In [1]: import numpy as np

In [2]: import numpy.linalg as la

In [3]: np.set_printoptions(precision=2, suppress=True, linewidth=120, floatmode="fixed")

In [4]: def rd(a):
   ...:     return np.round(a, 2) + 0
   ...: 

In [5]: W0 = np.array([[0, 1, 0, 0], [0, 0, 0, 1], [1, 0, 0, 0], [0, 0, 1, 0]])

In [6]: q, R = la.qr(W0)

In [7]: R
Out[7]: 
array([[-1.00,  0.00,  0.00,  0.00],
       [ 0.00, -1.00,  0.00,  0.00],
       [ 0.00,  0.00, -1.00,  0.00],
       [ 0.00,  0.00,  0.00, -1.00]])

In [8]: np.trace(q @ q.T)
Out[8]: np.float64(4.0)

In [9]: q.shape, R.shape
Out[9]: ((4, 4), (4, 4))

In [10]: q
Out[10]: 
array([[ 0.00, -1.00,  0.00,  0.00],
       [-0.00,  0.00,  0.00, -1.00],
       [-1.00,  0.00,  0.00,  0.00],
       [-0.00, -0.00, -1.00,  0.00]])

In [11]: W1 = np.array([[-2, -1, -1, 0, 0, -3],
    ...:     [-2, 2, 2, -2, 0, 1],
    ...:     [3, 0, -1, -2, -1, 3],
    ...:     [1, -1, 2, -1, 3, 1]])

In [12]: c = np.array([6, 0, 7, 3, -9, -5])

In [13]: act = np.maximum(W0 @ W1 + c, 0)

In [14]: (act > 0).mean(axis=0)
Out[14]: array([1.00, 0.25, 1.00, 1.00, 0.00, 0.00])

In [15]: act
Out[15]: 
array([[4, 2, 9, 1, 0, 0],
       [7, 0, 9, 2, 0, 0],
       [4, 0, 6, 3, 0, 0],
       [9, 0, 6, 1, 0, 0]])

In [16]: C = np.array([[2, -1], [1, 0], [1, 2], [1, 3], [3, -3], [1, -1]])

In [17]: W1 @ C
Out[17]: 
array([[ -9,   3],
       [ -1,  -1],
       [  3, -11],
       [ 12, -10]])

In [18]: act @ C
Out[18]: 
array([[20, 17],
       [25, 17],
       [17, 17],
       [25,  6]])

In [19]: B = np.array([[1, 1], [0, 2], [2, 3], [3, 3], [0, 3], [0, 2]])

In [20]: np.einsum("ij,ij->i", act, act)
Out[20]: array([102, 134,  61, 118])

In [21]: np.vstack([act, B.T]).shape
Out[21]: (6, 6)

In [22]: B @ act
ValueError: matmul: Input operand 1 has a mismatch in its core dimension 0, with gufunc signature (n?,k),(k,m?)->(n?,m?) (size 4 is different from 2)
